% ipython --no-banner

In [1]: import numpy as np

In [2]: np.set_printoptions(precision=2, suppress=True, linewidth=160, floatmode="fixed")

In [3]: X = np.load("a.npy")

In [4]: X
Out[4]: 
array([[ 1.88, -0.09,  0.09, -4.04],
       [-0.22, -0.20, -0.02,  7.97],
       [ 0.65, -0.30,  0.10, -1.04],
       [ 0.06,  0.43,  0.01,  2.19],
       [-0.82, -0.33,  0.01, -0.27],
       [ 1.16, -0.02, -0.01,  2.29],
       [ 0.08, -0.05,  0.07,  5.79],
       [-0.38,  0.04,  0.04, -0.14],
       [ 0.02,  0.01,  0.05,  4.36],
       [-0.99, -0.09,  0.01,  1.56],
       [ 1.61, -0.27,  0.01, -8.96],
       [ 0.94,  0.16,  0.01, -7.74],
       [-0.34, -0.16,  0.07,  0.73],
       [-1.21, -0.19,  0.03, -7.90],
       [ 0.23, -0.19, -0.06, -0.43],
       [ 0.62, -0.15,  0.04, -0.01],
       [-1.28,  0.01, -0.02,  9.99],
       [ 0.68, -0.31, -0.01,  1.03],
       [-1.20,  0.08, -0.07, -3.05],
       [ 0.42,  0.07, -0.03,  1.60],
       [-2.11, -0.22, -0.08, -3.57],
       [-0.46,  0.03, -0.04, -2.10],
       [-0.21, -0.14,  0.05, -0.31],
       [-1.20, -0.13,  0.04, -0.27]])

In [5]: w1 = np.array([[0, 2, -1], [2, 2, 2], [1, 1, -2], [2, 0, 2]])

In [6]: c = np.array([-2, 2, -1])

In [7]: H = np.maximum(X @ w1 + c, 0)

In [8]: (H > 0).mean(axis=0)
Out[8]: array([0.33, 0.71, 0.38])

In [9]: np.linalg.matrix_rank(H)
Out[9]: np.int64(3)

In [10]: basis = np.array([[3, -5, -2], [3, 0, -5], [3, -1, 5]])

In [11]: w1 @ basis
Out[11]: 
array([[  3,   1, -15],
       [ 18, -12,  -4],
       [  0,  -3, -17],
       [ 12, -12,   6]])

In [12]: M = np.loadtxt("out4.csv", delimiter=",")

In [13]: M
Out[13]: 
array([[ 0.00,  0.00,  0.00,  0.00,  0.00,  0.00, -1.00,  0.00,  0.00],
       [ 0.00,  0.00,  0.00, -1.00,  0.00,  0.00,  0.00,  0.00,  0.00],
       [ 0.00,  0.00,  0.00,  0.00,  0.00,  0.00,  0.00,  0.00,  0.00],
       [ 0.00,  0.00,  0.00,  0.00,  0.00,  0.00,  0.00, -3.00,  0.00],
       [ 1.00,  0.00,  0.00,  0.00,  0.00,  0.00,  0.00,  0.00,  0.00],
       [ 0.00,  0.00,  0.00,  0.00,  0.00,  0.00,  0.00,  0.00,  3.00],
       [ 0.00,  0.00,  0.00,  0.00,  0.00,  0.00,  0.00,  0.00,  0.00],
       [ 0.00,  0.00,  3.00,  0.00,  0.00,  0.00,  0.00,  0.00,  0.00],
       [ 0.00,  0.00,  0.00,  0.00,  0.00,  0.00,  0.00,  0.00,  0.00]])

In [14]: r = np.linalg.matrix_rank(M)

In [15]: r
Out[15]: np.int64(6)

In [16]: null = np.linalg.svd(M)[2][r:].T

In [17]: [int(np.linalg.matrix_rank(M[:i])) for i in range(1, len(M) + 1)]
Out[17]: [1, 2, 2, 3, 4, 5, 5, 6, 6]

In [18]: null.shape
Out[18]: (9, 3)

In [19]: [int(np.linalg.matrix_rank(np.delete(M, i, axis=0))) for i in range(9)]
Out[19]: [5, 5, 6, 5, 5, 5, 6, 5, 6]

In [20]: null @ null.T
Out[20]: 
array([[0.00, 0.00, 0.00, 0.00, 0.00, 0.00, 0.00, 0.00, 0.00],
       [0.00, 1.00, 0.00, 0.00, 0.00, 0.00, 0.00, 0.00, 0.00],
       [0.00, 0.00, 0.00, 0.00, 0.00, 0.00, 0.00, 0.00, 0.00],
       [0.00, 0.00, 0.00, 0.00, 0.00, 0.00, 0.00, 0.00, 0.00],
       [0.00, 0.00, 0.00, 0.00, 1.00, 0.00, 0.00, 0.00, 0.00],
       [0.00, 0.00, 0.00, 0.00, 0.00, 1.00, 0.00, 0.00, 0.00],
       [0.00, 0.00, 0.00, 0.00, 0.00, 0.00, 0.00, 0.00, 0.00],
       [0.00, 0.00, 0.00, 0.00, 0.00, 0.00, 0.00, 0.00, 0.00],
       [0.00, 0.00, 0.00, 0.00, 0.00, 0.00, 0.00, 0.00, 0.00]])
